% ipython --no-banner

In [1]: import numpy as np

In [2]: import numpy.linalg as la

In [3]: np.set_printoptions(precision=2, suppress=True, linewidth=100, legacy="1.25")

In [4]: rnd = lambda a: np.round(a, 2) + 0

In [5]: J = np.array([[0, -3, -2, 3, 3],
   ...:     [-2, -1, 2, 1, 1],
   ...:     [-1, 0, -1, -1, -3],
   ...:     [0, 3, -1, 3, 1],
   ...:     [2, -3, -3, -2, 1],
   ...:     [3, -2, 2, 1, 1],
   ...:     [-1, 0, -1, -1, -3]])

In [6]: x0 = np.array([1, 0, -2, 2, 1])

In [7]: h1 = np.maximum(J @ x0, 0)

In [8]: rnd(np.tanh(J @ x0))
Out[8]: array([ 1.  , -1.  , -1.  ,  1.  ,  1.  ,  0.96, -1.  ])

In [9]: np.maximum(J @ x0, 0) - np.maximum(-J @ x0, 0)
Out[9]: array([13, -3, -4,  9,  5,  2, -4])

In [10]: np.maximum(J @ (3 * x0), 0)
Out[10]: array([39,  0,  0, 27, 15,  6,  0])

In [11]: J.T @ h1
Out[11]: array([ 16, -31, -46,  58,  55])

In [12]: np.flatnonzero(h1 > 1e-9)
Out[12]: array([0, 3, 4, 5])

In [13]: x0 = np.array([0, 0, 1, 0, 2])

In [14]: J * x0
Out[14]: 
array([[ 0,  0, -2,  0,  6],
       [ 0,  0,  2,  0,  2],
       [ 0,  0, -1,  0, -6],
       [ 0,  0, -1,  0,  2],
       [ 0,  0, -3,  0,  2],
       [ 0,  0,  2,  0,  2],
       [ 0,  0, -1,  0, -6]])

In [15]: J @ np.eye(5)[0]
Out[15]: array([ 0., -2., -1.,  0.,  2.,  3., -1.])

In [16]: J @ (2 * x0)
Out[16]: array([  8,   8, -14,   2,  -2,   8, -14])

In [17]: (J * x0).sum(axis=1)
Out[17]: array([ 4,  4, -7,  1, -1,  4, -7])

In [18]: M2 = np.c_[J[:, :3] @ np.array([[0, -1, 2], [0, 0, -2], [0, -2, -1]]), np.array([-3, 0, -5, -3, 3, -5, 0])]

In [19]: M2
Out[19]: 
array([[ 0,  4,  8, -3],
       [ 0, -2, -4,  0],
       [ 0,  3, -1, -5],
       [ 0,  2, -5, -3],
       [ 0,  4, 13,  3],
       [ 0, -7,  8, -5],
       [ 0,  3, -1,  0]])

In [20]: rnd(la.norm(la.qr(J)[0].T @ M2, axis=0) ** 2 / ((M2 ** 2).sum(axis=0) + 1e-12))
Out[20]: array([0.  , 1.  , 1.  , 0.83])

In [21]: la.matrix_rank(M2)
Out[21]: 3

In [22]: rank = la.matrix_rank(M2)

In [23]: rank
Out[23]: 3

In [24]: ns = la.svd(M2)[2][rank:].T

In [25]: [int(la.matrix_rank(M2[:i])) for i in range(1, len(M2) + 1)]
Out[25]: [1, 2, 3, 3, 3, 3, 3]

In [26]: [int(la.matrix_rank(np.delete(M2, i, axis=0))) for i in range(7)]
Out[26]: [3, 3, 3, 3, 3, 3, 3]

In [27]: np.allclose(M2 @ ns, 0)
Out[27]: True

In [28]: ns.shape
Out[28]: (4, 1)

In [29]: ns[:, 0] / ns[np.abs(ns[:, 0]).round(6).argmax(), 0]
Out[29]: array([1., 0., 0., 0.])

In [30]: ns @ ns.T
Out[30]: 
array([[1., 0., 0., 0.],
       [0., 0., 0., 0.],
       [0., 0., 0., 0.],
       [0., 0., 0., 0.]])

In [31]: [int(la.matrix_rank(M2[:, :j + 1])) for j in range(4)]
Out[31]: [0, 1, 2, 3]

In [32]: M2 = J / np.sqrt((J ** 2).mean(axis=1, keepdims=True))

In [33]: la.matrix_rank(M2) == la.matrix_rank(J)
Out[33]: True

In [34]: rnd(J - J.mean(axis=1, keepdims=True))
Out[34]: 
array([[-0.2, -3.2, -2.2,  2.8,  2.8],
       [-2.2, -1.2,  1.8,  0.8,  0.8],
       [ 0.2,  1.2,  0.2,  0.2, -1.8],
       [-1.2,  1.8, -2.2,  1.8, -0.2],
       [ 3. , -2. , -2. , -1. ,  2. ],
       [ 2. , -3. ,  1. ,  0. ,  0. ],
       [ 0.2,  1.2,  0.2,  0.2, -1.8]])

In [35]: E = np.loadtxt("a.csv", delimiter=",")

In [36]: E
Out[36]: 
array([[-4., -2., -1.,  2.,  4., -2., -1., -5.,  3.,  1.],
       [ 4., -2., -5.,  2., -4.,  3.,  5., -1.,  4., -1.],
       [ 1.,  5.,  0.,  3., -1., -5., -5.,  4.,  5., -5.],
       [ 1.,  5., -3.,  2.,  2., -2., -3.,  4.,  3.,  2.],
       [ 4., -5., -3., -2., -1.,  4.,  0., -3.,  2.,  3.],
       [-2., -3., -5., -1.,  3.,  2., -3., -1., -3., -4.],
       [-4., -2.,  1., -5.,  2.,  1.,  4., -2., -5.,  2.]])

In [37]: rnd(la.norm(E, axis=1))
Out[37]: array([ 9.  , 10.82, 12.33,  9.22,  9.64,  9.33, 10.  ])

In [38]: la.norm(E, axis=1).argmax()
Out[38]: 2

In [39]: rnd(la.norm(E, 2))
Out[39]: 17.32

In [40]: rnd(la.norm(E) ** 2 / la.norm(E, 2) ** 2)
Out[40]: 2.38

In [41]: E[5] @ E[2]
Out[41]: -17.0

In [42]: rnd(la.norm(E[5] - E[2]))
Out[42]: 16.52

In [43]: rnd(la.norm(E, 1)), rnd(la.norm(E, np.inf))
Out[43]: (25.0, 34.0)

In [44]: Uu, sigma = la.svd(E)
---------------------------------------------------------------------------
ValueError                                Traceback (most recent call last)
Cell In[44], line 1
----> 1 Uu, sigma = la.svd(E)

ValueError: too many values to unpack (expected 2)

In [45]: Uu, sigma, vt = la.svd(E, full_matrices=False)

In [46]: rnd(np.cumsum(sigma ** 2) / np.sum(sigma ** 2))
Out[46]: array([0.42, 0.66, 0.81, 0.89, 0.95, 0.99, 1.  ])

In [47]: rnd(Uu.T @ E @ vt.T)
Out[47]: 
array([[17.32,  0.  ,  0.  ,  0.  ,  0.  ,  0.  ,  0.  ],
       [ 0.  , 13.24,  0.  ,  0.  ,  0.  ,  0.  ,  0.  ],
       [ 0.  ,  0.  , 10.02,  0.  ,  0.  ,  0.  ,  0.  ],
       [ 0.  ,  0.  ,  0.  ,  7.99,  0.  ,  0.  ,  0.  ],
       [ 0.  ,  0.  ,  0.  ,  0.  ,  6.47,  0.  ,  0.  ],
       [ 0.  ,  0.  ,  0.  ,  0.  ,  0.  ,  5.23,  0.  ],
       [ 0.  ,  0.  ,  0.  ,  0.  ,  0.  ,  0.  ,  2.52]])

In [48]: rnd(Uu.T @ Uu)
Out[48]: 
array([[1., 0., 0., 0., 0., 0., 0.],
       [0., 1., 0., 0., 0., 0., 0.],
       [0., 0., 1., 0., 0., 0., 0.],
       [0., 0., 0., 1., 0., 0., 0.],
       [0., 0., 0., 0., 1., 0., 0.],
       [0., 0., 0., 0., 0., 1., 0.],
       [0., 0., 0., 0., 0., 0., 1.]])

In [49]: np.allclose(Uu * sigma @ vt, E)
Out[49]: True

In [50]: rnd(np.abs(vt[0]))
Out[50]: array([0.11, 0.51, 0.03, 0.33, 0.04, 0.37, 0.38, 0.39, 0.37, 0.22])

In [51]: rnd(sigma)
Out[51]: array([17.32, 13.24, 10.02,  7.99,  6.47,  5.23,  2.52])

In [52]: (sigma > 1e-8).sum()
Out[52]: 7
